% ipython --no-banner

In [1]: import numpy as np

In [2]: np.set_printoptions(suppress=True, linewidth=120)

In [3]: W2 = np.array([[-0.1, -0.3, 0.1, 0.0]])

In [4]: rng = np.random.default_rng(357930)

In [5]: A = np.array([[-1],
   ...:     [-1],
   ...:     [-1],
   ...:     [-1],
   ...:     [2],
   ...:     [2],
   ...:     [2],
   ...:     [-2],
   ...:     [-2],
   ...:     [-1],
   ...:     [2],
   ...:     [-1],
   ...:     [-1]]) @ W2 + 0.05 * rng.normal(size=(13, 4))

In [6]: print(A.round(2) + 0)
[[ 0.03  0.33 -0.1  -0.03]
 [ 0.1   0.32 -0.06  0.01]
 [ 0.06  0.31 -0.15 -0.02]
 [ 0.2   0.34  0.    0.  ]
 [-0.24 -0.66  0.23  0.02]
 [-0.27 -0.66  0.2  -0.1 ]
 [-0.23 -0.53  0.22 -0.02]
 [ 0.22  0.59 -0.15  0.  ]
 [ 0.19  0.56 -0.23  0.  ]
 [ 0.11  0.28 -0.04 -0.13]
 [-0.13 -0.67  0.18 -0.05]
 [ 0.1   0.39 -0.07 -0.07]
 [ 0.17  0.37 -0.06  0.03]]

In [7]: labels = A[:, 1] > np.median(A[:, 1])

In [8]: f = A[labels].mean(axis=0) - A[~labels].mean(axis=0)

In [9]: print(labels.astype(int))
[1 0 0 1 0 0 0 1 1 0 0 1 1]

In [10]: print(np.argsort(-np.abs(f).round(6), kind="stable"))
[1 0 2 3]

In [11]: print(((A - A.mean(axis=0)) @ f > 0).astype(int))
[1 1 1 1 0 0 0 1 1 1 0 1 1]

In [12]: W0 = np.array([[3.0, 2.0, 0.0], [2.0, 3.0, 0.0], [0.0, 0.0, 3.0]])

In [13]: # symmetric, so the eigenvalues are real

In [14]: vec = np.array([3, 0, 2])

In [15]: rhs = W0 @ vec

In [16]: print(rhs)
[9. 6. 6.]

In [17]: print(np.round(np.linalg.solve(W0, W0[:, 1]), 2))
[0. 1. 0.]

In [18]: print(np.round(np.linalg.solve(W0.T, W0[2]), 2))
[0. 0. 1.]

In [19]: print(np.round(np.linalg.solve(W0, rhs + W0[:, 0]), 2) + 0)
[4. 0. 2.]

In [20]: Ac = A - A.mean(axis=0)

In [21]: Uu, sig, Vh = np.linalg.svd(Ac, full_matrices=False)

In [22]: print(sig.round(2))
[1.9  0.2  0.15 0.13]

In [23]: print(np.round(Ac.mean(axis=0), 2) + 0)
[0. 0. 0. 0.]

In [24]: print(round(float((sig ** 2).sum() ** 2 / (sig ** 4).sum()), 2))
1.04

In [25]: print(np.round(np.abs(Vh[-1]), 2))
[0.54 0.39 0.7  0.25]

In [26]: print((np.sign(Uu[:, 0]) == np.sign(Uu[0, 0])).astype(int))
[1 1 1 1 0 0 0 1 1 1 0 1 1]

In [27]: print(np.round(sig ** 2 / (sig ** 2).sum(), 2) + 0)
[0.98 0.01 0.01 0.  ]

In [28]: print(np.abs(Vh[0]).argmax())
1

In [29]: data = rng.normal(size=(20, 3))

In [30]: data = 3 * data / np.linalg.norm(data, axis=1, keepdims=True)

In [31]: print(data.round(2))
[[-0.74  0.03  2.91]
 [-0.14  1.18 -2.75]
 [-2.79 -0.75 -0.82]
 [-0.05 -2.38 -1.82]
 [-1.45  1.67  2.03]
 [-1.84  1.38 -1.92]
 [-2.11 -0.07 -2.13]
 [-0.37 -0.32  2.96]
 [-0.88  0.18 -2.86]
 [ 1.36 -0.77  2.56]
 [ 1.6  -0.75  2.42]
 [ 2.39 -1.81 -0.04]
 [ 2.    1.35 -1.78]
 [ 2.46  1.21  1.21]
 [-2.67 -1.35  0.22]
 [-0.23 -2.9   0.73]
 [-0.56 -0.17  2.94]
 [ 1.11 -2.7  -0.71]
 [-1.01 -1.58 -2.34]
 [ 2.13  2.06 -0.47]]

In [32]: Y = np.c_[data[:, :2] @ np.array([[3, 3], [6, 0]]), np.array([-1, -3, -2, 1, 1, -2, -3, 2, -1, 2, 3, -1, -2, 2, 0, 3, 2, 2, -2, -2])]

In [33]: print(Y.round(2))
[[ -2.03  -2.22  -1.  ]
 [  6.69  -0.42  -3.  ]
 [-12.87  -8.36  -2.  ]
 [-14.44  -0.15   1.  ]
 [  5.65  -4.35   1.  ]
 [  2.79  -5.52  -2.  ]
 [ -6.73  -6.33  -3.  ]
 [ -3.06  -1.11   2.  ]
 [ -1.59  -2.65  -1.  ]
 [ -0.52   4.08   2.  ]
 [  0.3    4.81   3.  ]
 [ -3.7    7.17  -1.  ]
 [ 14.13   6.    -2.  ]
 [ 14.64   7.39   2.  ]
 [-16.09  -8.01   0.  ]
 [-18.09  -0.69   3.  ]
 [ -2.73  -1.68   2.  ]
 [-12.84   3.33   2.  ]
 [-12.49  -3.03  -2.  ]
 [ 18.76   6.38  -2.  ]]

In [34]: print(np.linalg.matrix_rank(Y))
3

In [35]: print(np.round(np.linalg.norm(Y - data @ np.linalg.lstsq(data, Y)[0], axis=0), 2) + 0)
[0.   0.   5.15]

In [36]: print(np.linalg.matrix_rank(np.c_[data, Y]))
4

In [37]: P = data @ np.linalg.solve(data.T @ data, data.T)

In [38]: print(np.linalg.matrix_rank(np.eye(20) - P))
17

In [39]: W2 = data[[14, 0]].astype(float)

In [40]: for _ in range(4):
    ...:     labels = np.linalg.norm(data[:, None] - W2, axis=-1).argmin(axis=1)
    ...:     W2 = np.array([data[labels == j].mean(axis=0) for j in range(2)])
    ...: 

In [41]: print(labels)
[1 0 0 0 1 0 0 1 0 1 1 1 1 1 0 0 1 0 0 1]

In [42]: print(np.round(W2[1] - W2[0], 2))
[1.94 1.15 2.92]

In [43]: d = np.linalg.norm(data[:, None] - data[None], axis=-1)

In [44]: print(np.linalg.matrix_rank(d ** 2))
4

In [45]: labels = rng.permutation(3)

In [46]: Y = data[:, labels] * rng.choice([-1, 1], 3)

In [47]: print(Y.round(2))
[[ 2.91 -0.74  0.03]
 [-2.75 -0.14  1.18]
 [-0.82 -2.79 -0.75]
 [-1.82 -0.05 -2.38]
 [ 2.03 -1.45  1.67]
 [-1.92 -1.84  1.38]
 [-2.13 -2.11 -0.07]
 [ 2.96 -0.37 -0.32]
 [-2.86 -0.88  0.18]
 [ 2.56  1.36 -0.77]
 [ 2.42  1.6  -0.75]
 [-0.04  2.39 -1.81]
 [-1.78  2.    1.35]
 [ 1.21  2.46  1.21]
 [ 0.22 -2.67 -1.35]
 [ 0.73 -0.23 -2.9 ]
 [ 2.94 -0.56 -0.17]
 [-0.71  1.11 -2.7 ]
 [-2.34 -1.01 -1.58]
 [-0.47  2.13  2.06]]

In [48]: Uu, _, Vh = np.linalg.svd(data.T @ Y)

In [49]: print(np.round(np.linalg.lstsq(data, Y)[0], 2) + 0)
[[0. 1. 0.]
 [0. 0. 1.]
 [1. 0. 0.]]

In [50]: f = np.array([0, -1, 3, -3, 1])

In [51]: K = -3 * np.eye(5) + np.outer(f, f)

In [52]: print(K)
[[-3.  0.  0.  0.  0.]
 [ 0. -2. -3.  3. -1.]
 [ 0. -3.  6. -9.  3.]
 [ 0.  3. -9.  6. -3.]
 [ 0. -1.  3. -3. -2.]]

In [53]: # symmetric, so the eigenvalues are real

In [54]: Y = K / np.linalg.norm(K, axis=1, keepdims=True)

In [55]: gram = Y @ Y.T

In [56]: print(np.round(np.linalg.norm(Y, axis=1), 2))
[1. 1. 1. 1. 1.]

In [57]: print((np.abs(gram) > 0.9).astype(int))
[[1 0 0 0 0]
 [0 1 0 0 0]
 [0 0 1 1 0]
 [0 0 1 1 0]
 [0 0 0 0 1]]

In [58]: print(gram[2].round(2))
[ 0.   -0.75  1.   -0.93  0.75]

In [59]: print(np.argwhere(np.triu(np.abs(gram) > 0.95, 1)))
[]

In [60]: print((gram - 2 * np.eye(5)).round(6).argmax(axis=1))
[1 3 4 1 2]

In [61]: print(gram.round(2))
[[ 1.    0.    0.    0.    0.  ]
 [ 0.    1.   -0.75  0.75 -0.61]
 [ 0.   -0.75  1.   -0.93  0.75]
 [ 0.    0.75 -0.93  1.   -0.75]
 [ 0.   -0.61  0.75 -0.75  1.  ]]

In [62]: print(np.degrees(np.arccos(np.clip(gram[2, 0], -1, 1))))
90.0
